$ python -q
>>> import numpy as np
>>> from numpy import linalg as LA
>>> np.set_printoptions(precision=3, suppress=True, linewidth=120, sign=" ")
>>> def rnd(a):
...     return np.round(a, 3) + 0
... 
>>> data = np.loadtxt("w.csv", delimiter=",")
>>> print(data)
[[ -9.375  -7.906  -1.414   2.092]
 [  2.17   -1.612   1.466   2.817]
 [ -6.175  -5.717  -0.125   2.883]
 [ -3.195  -3.996  -0.597   0.783]
 [-15.622 -12.73   -2.523   3.522]
 [  6.13    1.789   2.      2.378]
 [ -4.015  -5.78   -0.134   2.935]
 [ -7.633  -5.851  -1.097   1.939]
 [ -0.181  -3.792   1.36    4.201]
 [  2.643   0.815   1.016   0.317]
 [ -2.831  -3.619   0.312   2.057]
 [  7.015   1.875   2.825   2.3  ]
 [  7.936   3.284   1.951   1.535]
 [ 10.197   4.757   2.722   2.006]
 [ -2.436  -2.954  -0.024   1.964]
 [-14.879 -11.126  -2.029   3.424]
 [ -9.661  -9.321  -0.475   3.771]
 [  9.326   5.075   2.143   0.243]
 [ -7.313  -6.245  -0.814   2.344]
 [ -7.621  -6.065  -1.113   2.098]
 [ -3.405  -6.154   0.347   4.17 ]
 [  9.254   4.284   2.725   1.547]]
>>> Xc = (data - data.mean(axis=0)) / data.std(axis=0)
>>> print(np.argwhere(np.abs(Xc) > 2))
[]
>>> b = LA.lstsq(np.delete(Xc, 2, axis=1), Xc[:, 2])[0]
>>> print(np.abs(b).argmax())
0
>>> O, Rm = LA.qr(data)
>>> print(rnd(O @ Rm))
[[ -9.375  -7.906  -1.414   2.092]
 [  2.17   -1.612   1.466   2.817]
 [ -6.175  -5.717  -0.125   2.883]
 [ -3.195  -3.996  -0.597   0.783]
 [-15.622 -12.73   -2.523   3.522]
 [  6.13    1.789   2.      2.378]
 [ -4.015  -5.78   -0.134   2.935]
 [ -7.633  -5.851  -1.097   1.939]
 [ -0.181  -3.792   1.36    4.201]
 [  2.643   0.815   1.016   0.317]
 [ -2.831  -3.619   0.312   2.057]
 [  7.015   1.875   2.825   2.3  ]
 [  7.936   3.284   1.951   1.535]
 [ 10.197   4.757   2.722   2.006]
 [ -2.436  -2.954  -0.024   1.964]
 [-14.879 -11.126  -2.029   3.424]
 [ -9.661  -9.321  -0.475   3.771]
 [  9.326   5.075   2.143   0.243]
 [ -7.313  -6.245  -0.814   2.344]
 [ -7.621  -6.065  -1.113   2.098]
 [ -3.405  -6.154   0.347   4.17 ]
 [  9.254   4.284   2.725   1.547]]
>>> print(rnd(O.T @ O))
[[ 1.  0.  0.  0.]
 [ 0.  1.  0.  0.]
 [ 0.  0.  1.  0.]
 [ 0.  0.  0.  1.]]
>>> print(np.trace(O @ O.T))
4.0
>>> print(O.shape, Rm.shape)
(22, 4) (4, 4)
>>> print(rnd(abs(Rm[0, 0])), rnd(LA.norm(data[:, 0])))
36.668 36.668
>>> th = np.radians(120)
>>> Rm = np.eye(4)
>>> Rm[2, 2] = Rm[1, 1] = np.cos(th)
>>> Rm[2, 1], Rm[1, 2] = -np.sin(th), np.sin(th)
>>> print(rnd(Rm))
[[ 1.     0.     0.     0.   ]
 [ 0.    -0.5    0.866  0.   ]
 [ 0.    -0.866 -0.5    0.   ]
 [ 0.     0.     0.     1.   ]]
>>> M2 = data @ Rm.T
>>> print(rnd(LA.det(Rm)), rnd(np.trace(Rm)))
1.0 1.0
>>> print(rnd(np.abs(M2 - data).max(axis=0)))
[  0.     16.91   14.809   0.   ]
>>> print(np.allclose(data @ data.T, M2 @ M2.T))
True
>>> print(np.allclose(LA.norm(data, axis=1), LA.norm(M2, axis=1)))
True
>>> Xc = data - data.mean(axis=0)
>>> U, s, vt = LA.svd(Xc, full_matrices=False)
>>> print(rnd(vt[0] * np.sign(vt[0, np.abs(vt[0]).argmax()])))
[ 0.822  0.542  0.162 -0.061]
>>> print(rnd(s))
[ 43.334   5.484   1.572   0.962]
>>> print(np.abs(vt[0]).argmax())
0
>>> print(rnd(s ** 2 / (s ** 2).sum()))
[ 0.982  0.016  0.001  0.   ]
